In [1]: import numpy as np

In [2]: np.set_printoptions(suppress=True, linewidth=160)

In [3]: W0 = np.load("block7.npy")

In [4]: print(W0.round(1))
[[-2.3  2.8 -3.6 -8.6]
 [ 3.9 -2.   3.6  8.2]
 [ 6.7  4.8 -1.3 -5.4]
 [-6.4  0.5 -3.4 -6.9]
 [ 7.2  0.1  3.2  6.1]
 [-4.2 -4.7  2.4  7.4]
 [ 9.3  3.3  1.3  0.4]
 [-2.1  2.9 -3.6 -8.6]
 [-5.7  1.  -3.5 -7.4]
 [ 5.8 -0.9  3.5  7.3]
 [ 3.3  4.6 -2.7 -7.8]
 [ 4.3  4.7 -2.3 -7.3]
 [ 1.  -3.3  3.5  8.7]
 [ 9.2  3.7  0.9 -0.6]
 [-9.  -2.  -2.3 -3.2]]

In [5]: print(np.round(np.linalg.norm(W0, 2) / np.linalg.norm(W0), 1))
0.8

In [6]: print(np.argsort(-np.linalg.norm(W0, axis=0).round(6), kind="stable")[:3])
[3 0 1]

In [7]: print(np.linalg.matrix_rank(W0, rtol=0.1))
2

In [8]: print(np.linalg.cond(W0) > 100)
True

In [9]: print([round(float(x), 1) for x in np.linalg.svd(W0, compute_uv=False)[:3]])
[30.7, 23.6, 0.0]

In [10]: mat = np.loadtxt("case10.csv", delimiter=",")

In [11]: print(mat.round(1))
[[-2.9 -0.1 -3.8  1.5]
 [-2.9 -0.5 -3.8  1.2]
 [-2.9 -0.2 -3.8  1.5]
 [-2.8 -2.5 -3.3 -0.7]
 [ 3.   1.2  3.8 -0.7]
 [ 3.   1.2  3.8 -0.6]
 [-0.9 -3.9 -0.7 -3. ]
 [-2.9 -0.1 -3.8  1.5]
 [-0.7  3.3 -1.4  3.4]
 [-1.5 -3.8 -1.5 -2.5]
 [-1.6  2.5 -2.5  3.2]
 [-0.1  3.7 -0.6  3.3]
 [-2.1  1.9 -3.   2.9]
 [ 1.8  3.6  1.8  2.3]
 [-1.6 -3.7 -1.6 -2.5]
 [ 1.5  3.8  1.5  2.5]
 [ 1.2 -2.9  2.  -3.3]
 [-2.9 -0.2 -3.8  1.5]
 [-2.8 -2.3 -3.4 -0.5]
 [-1.4  2.8 -2.2  3.3]
 [-1.7 -3.7 -1.7 -2.3]]

In [12]: # rows and columns are dependent

In [13]: M2 = mat / np.linalg.norm(mat, axis=1, keepdims=True)

In [14]: gram = M2 @ M2.T

In [15]: print((gram - 2 * np.eye(21)).round(6).argmax(axis=1))
[ 7 17  7 18  5  4  9  2 11 14 19  8 10 15  9 13  6  2  3 10 14]

In [16]: print(round(np.degrees(np.arccos(np.clip(gram[7, 3], -1, 1))), 1))
37.6

In [17]: r = np.linalg.matrix_rank(mat)

In [18]: print(r)
2

In [19]: N = np.linalg.svd(mat)[2][r:].T

In [20]: print([int(np.linalg.matrix_rank(mat[:, :j + 1])) for j in range(4)])
[1, 2, 2, 2]

In [21]: print(np.allclose(mat @ N, 0))
True

In [22]: print(np.linalg.matrix_rank(mat.T @ mat), np.linalg.matrix_rank(mat @ mat.T))
2 2

In [23]: print(N.shape)
(4, 2)

In [24]: K = np.loadtxt("data.csv", delimiter=",")

In [25]: print(K)
[[ -4.9  -6.9  -9.6]
 [ -6.2  -9.5 -12.6]
 [  3.9   4.9   7.3]
 [ -4.4  -6.5  -8.3]
 [ -0.5  -2.   -2.4]
 [ -1.7  -2.8  -3.9]
 [ -1.5  -2.5  -2.4]
 [ -3.9  -7.5  -9.2]
 [  4.1   6.4   8.6]
 [  5.4   8.   11. ]
 [ -6.2  -8.7 -11.4]
 [  0.5   0.   -0.5]
 [  5.9   8.4  11.4]
 [ -0.4  -0.9  -1.1]
 [ -0.9  -1.9  -2. ]
 [ -1.8  -2.8  -3.5]
 [  7.1  10.6  14.1]
 [  5.1   7.1  10.1]
 [  3.9   6.    7.6]
 [ -2.4  -3.   -4.7]
 [ -0.6  -0.7  -0.8]
 [  4.7   7.    9.7]
 [  0.    0.1  -0.3]
 [ -2.6  -3.7  -5.3]
 [  5.9   7.9  10.6]
 [ -1.6  -2.   -2.8]]

In [26]: rng = np.random.default_rng(858404)

In [27]: M2 = K + rng.integers(-2, 3, (26, 1)) @ rng.integers(-2, 3, (1, 3))

In [28]: print(M2.round(1))
[[ -0.9 -10.9  -7.6]
 [ -4.2 -11.5 -11.6]
 [  3.9   4.9   7.3]
 [ -8.4  -2.5 -10.3]
 [ -0.5  -2.   -2.4]
 [ -5.7   1.2  -5.9]
 [ -5.5   1.5  -4.4]
 [ -3.9  -7.5  -9.2]
 [  4.1   6.4   8.6]
 [  5.4   8.   11. ]
 [ -4.2 -10.7 -10.4]
 [ -3.5   4.   -2.5]
 [  9.9   4.4  13.4]
 [ -0.4  -0.9  -1.1]
 [  1.1  -3.9  -1. ]
 [  2.2  -6.8  -1.5]
 [  9.1   8.6  15.1]
 [  9.1   3.1  12.1]
 [  7.9   2.    9.6]
 [ -2.4  -3.   -4.7]
 [ -2.6   1.3  -1.8]
 [  6.7   5.   10.7]
 [ -2.    2.1  -1.3]
 [ -6.6   0.3  -7.3]
 [  7.9   5.9  11.6]
 [ -3.6   0.   -3.8]]

In [29]: print(np.round(np.linalg.svd(M2 - K, compute_uv=False), 1) + 0)
[21.  0.  0.]

In [30]: print(np.linalg.matrix_rank(M2 - K, tol=1e-8))
1

In [31]: d = np.linalg.norm(M2[:, None] - M2[None], axis=-1)

In [32]: print(d[25].round(1))
[11.9 13.9 14.3  8.5  3.9  3.2  2.5  9.2 15.9 19.1 12.6  4.2 22.3  4.3  6.7  9.2 24.3 20.6 17.8  3.4  2.6 18.5  3.6  4.6 20.1  0. ]

In [33]: print(d[:5, :5].round(1))
[[ 0.   5.2 22.2 11.6 10.3]
 [ 5.2  0.  26.3 10.  13.7]
 [22.2 26.3  0.  22.7 12.7]
 [11.6 10.  22.7  0.  11.2]
 [10.3 13.7 12.7 11.2  0. ]]

In [34]: print(np.linalg.matrix_rank(d ** 2))
5

In [35]: print(d.mean(axis=1).argmax())
16

In [36]: print(np.unravel_index(d.round(6).argmax(), d.shape))
(np.int64(1), np.int64(16))

In [37]: print((d + 1e9 * np.eye(26)).round(6).argmin(axis=1))
[10 10  8 23 13  6  5 10  2  8  1 22 17  4  4 14 24 12 17  4 22 24 20  5 21  6]

In [38]: feats = np.loadtxt("test17.csv", delimiter=",")

In [39]: print(feats)
[[ 0.  3. -1. -1.]
 [ 0.  0.  3.  3.]
 [ 0.  2.  2.  1.]
 [ 0.  0.  2.  0.]]

In [40]: # rank 3

In [41]: print(np.linalg.cond(K) > 100)
False

In [42]: print(np.round(np.linalg.norm(K, 2) / np.linalg.norm(K), 1))
1.0

In [43]: print(np.argsort(-np.linalg.norm(K, axis=0).round(6), kind="stable")[:3])
[2 1 0]

In [44]: print(np.round(np.abs(np.linalg.svd(K)[2][-1]), 1))
[0.4 0.6 0.7]

In [45]: M = np.diag(np.array([4, 2, 1, 2, 3])) + 4 * np.eye(5, k=1) + 4 * np.eye(5, k=-1)

In [46]: print(M)
[[4. 4. 0. 0. 0.]
 [4. 2. 4. 0. 0.]
 [0. 4. 1. 4. 0.]
 [0. 0. 4. 2. 4.]
 [0. 0. 0. 4. 3.]]

In [47]: ev, vecs = np.linalg.eigh(M)

In [48]: print(np.round(vecs @ np.diag(ev) @ vecs.T, 1) + 0)
[[4. 4. 0. 0. 0.]
 [4. 2. 4. 0. 0.]
 [0. 4. 1. 4. 0.]
 [0. 0. 4. 2. 4.]
 [0. 0. 0. 4. 3.]]

In [49]: print(ev.sum(), np.trace(M))
12.0 12.0

In [50]: print(np.round(vecs.T @ M @ vecs, 1) + 0)
[[-5.1  0.   0.   0.   0. ]
 [ 0.  -1.3  0.   0.   0. ]
 [ 0.   0.   2.6  0.   0. ]
 [ 0.   0.   0.   6.8  0. ]
 [ 0.   0.   0.   0.   9. ]]

In [51]: print(np.round(np.linalg.eigvalsh(M + -2 * np.eye(5)), 1))
[-7.1 -3.3  0.6  4.8  7. ]

In [52]: print(np.round(vecs.T @ vecs, 1) + 0)
[[1. 0. 0. 0. 0.]
 [0. 1. 0. 0. 0.]
 [0. 0. 1. 0. 0.]
 [0. 0. 0. 1. 0.]
 [0. 0. 0. 0. 1.]]

In [53]: print(ev.round(1))
[-5.1 -1.3  2.6  6.8  9. ]

In [54]: print(np.round(np.linalg.svd(M, compute_uv=False), 1))
[9.  6.8 5.1 2.6 1.3]

In [55]: print((ev > 1e-8).sum(), (ev < -1e-8).sum())
3 2

In [56]: print(np.round(np.linalg.eigvalsh(M @ M), 1))
[ 1.8  7.  26.1 46.6 80.6]

In [57]: M2 = np.linalg.inv(M)

In [58]: print(np.round(M @ M2, 1) + 0)
[[1. 0. 0. 0. 0.]
 [0. 1. 0. 0. 0.]
 [0. 0. 1. 0. 0.]
 [0. 0. 0. 1. 0.]
 [0. 0. 0. 0. 1.]]

In [59]: print(round(float(np.linalg.slogdet(M)[0]), 1))
1.0

In [60]: print(np.allclose(M2, M.T))
False

In [61]: A = np.tril(np.array([[3, 1, 0, 3, 2],
    ...:     [2, 0, 3, 3, 3],
    ...:     [0, 3, 3, 2, 3],
    ...:     [3, 0, 0, 0, 3],
    ...:     [3, 2, 1, 0, 1]]), -1) + np.eye(5, dtype=int)

In [62]: print(A)
[[1 0 0 0 0]
 [2 1 0 0 0]
 [0 3 1 0 0]
 [3 0 0 1 0]
 [3 2 1 0 1]]

In [63]: labels = rng.permutation(5)

In [64]: print(labels)
[1 0 2 4 3]

In [65]: M2 = A[labels][:, labels]

In [66]: print(np.trace(M2))
5

In [67]: print(M2)
[[1 2 0 0 0]
 [0 1 0 0 0]
 [3 0 1 0 0]
 [2 3 1 1 0]
 [0 3 0 0 1]]

In [68]: print(np.diag(M2))
[1 1 1 1 1]

In [69]: Q, vecs = np.linalg.qr(M2[:, :4])[0], np.linalg.qr(M2[:, 4:])[0]

In [70]: s = np.linalg.svd(Q.T @ vecs, compute_uv=False)

In [71]: print(round(np.linalg.norm(Q @ Q.T - vecs @ vecs.T, 2), 1))
1.0

In [72]: Q = A.astype(float).copy()

In [73]: for j in range(5):
    ...:     Q[:, j] -= Q[:, :j] @ (Q[:, :j].T @ Q[:, j])
    ...:     Q[:, j] /= np.linalg.norm(Q[:, j])
    ...: 

In [74]: print(np.round(Q.T @ A, 1) + 0)
[[ 4.8  1.7  0.6  0.6  0.6]
 [ 0.   3.3  1.2 -0.3  0.3]
 [ 0.   0.   0.5 -0.1  0.6]
 [ 0.   0.   0.   0.7 -0.4]
 [ 0.   0.   0.   0.   0.2]]

In [75]: print(np.round(Q.T @ Q, 1) + 0)
[[1. 0. 0. 0. 0.]
 [0. 1. 0. 0. 0.]
 [0. 0. 1. 0. 0.]
 [0. 0. 0. 1. 0.]
 [0. 0. 0. 0. 1.]]

In [76]: print(Q.round(1) + 0)
[[ 0.2 -0.1  0.  -0.2 -0.9]
 [ 0.4  0.1 -0.8 -0.4  0.2]
 [ 0.   0.9 -0.1  0.4 -0.2]
 [ 0.6 -0.3 -0.1  0.7  0. ]
 [ 0.6  0.3  0.6 -0.4  0.2]]
